% python3 -q
>>> import numpy as np
>>> np.set_printoptions(suppress=True, linewidth=140)
>>> mat = np.loadtxt("sample13.csv", delimiter=",")
>>> mat
array([[-1.,  1.,  0.,  0.],
       [ 0., -1.,  1.,  0.],
       [ 0.,  0., -1.,  1.],
       [ 0.,  0.,  0., -1.]])
>>> out = np.linalg.inv(mat)
>>> np.round(np.linalg.det(mat) * out, 2)
array([[-1., -1., -1., -1.],
       [-0., -1., -1., -1.],
       [-0., -0., -1., -1.],
       [-0., -0., -0., -1.]])
>>> round(np.linalg.det(mat) * np.linalg.det(out), 2)
np.float64(1.0)
>>> np.round(np.linalg.inv(out), 2)
array([[-1.,  1., -0., -0.],
       [-0., -1.,  1., -0.],
       [-0., -0., -1.,  1.],
       [-0., -0., -0., -1.]])
>>> round(np.linalg.cond(mat), 2)
np.float64(5.41)
>>> (np.abs(out) > 1e-9).astype(int)
array([[1, 1, 1, 1],
       [0, 1, 1, 1],
       [0, 0, 1, 1],
       [0, 0, 0, 1]])
>>> np.allclose(out, mat.T)
False
>>> f = np.array([2, -1, 3, 2])
>>> out = mat + np.outer(f, np.eye(4)[3])
>>> round(float(np.linalg.det(out) / np.linalg.det(mat)), 2), round(float(1 + np.linalg.solve(mat, f)[3]), 2)
(-1.0, -1.0)
>>> out
array([[-1.,  1.,  0.,  2.],
       [ 0., -1.,  1., -1.],
       [ 0.,  0., -1.,  4.],
       [ 0.,  0.,  0.,  1.]])
>>> evals, V = np.linalg.eig(out)
>>> evals
array([-1., -1., -1.,  1.])
>>> out @ V[:, 0] - evals[0] * V[:, 0]
array([0., 0., 0., 0.])
>>> E = np.load("test0.npy")
>>> E
array([[ 8.,  6.,  0.,  9.,  3.],
       [ 6.,  3.,  0.,  6.,  2.],
       [ 0.,  0., -1.,  0.,  0.],
       [ 9.,  6.,  0.,  8.,  3.],
       [ 3.,  2.,  0.,  3.,  0.]])
>>> round(float(np.linalg.norm(E[4] - E[0])), 2)
9.27
>>> round(np.linalg.norm(E, 1), 2), round(float(np.linalg.norm(E, np.inf)), 2)
(np.float64(26.0), 26.0)
>>> np.linalg.norm(E, axis=1).argmax()
np.int64(0)
>>> np.round(np.linalg.norm(E[4], 1), 2), round(float(np.linalg.norm(E[4], np.inf)), 2)
(np.float64(8.0), 3.0)
>>> round(np.linalg.norm(E, 2), 2)
np.float64(22.0)
>>> np.round(np.linalg.norm(E, axis=0), 2)
array([13.78,  9.22,  1.  , 13.78,  4.69])
>>> np.round(np.linalg.norm(E, axis=1), 2)
array([13.78,  9.22,  1.  , 13.78,  4.69])
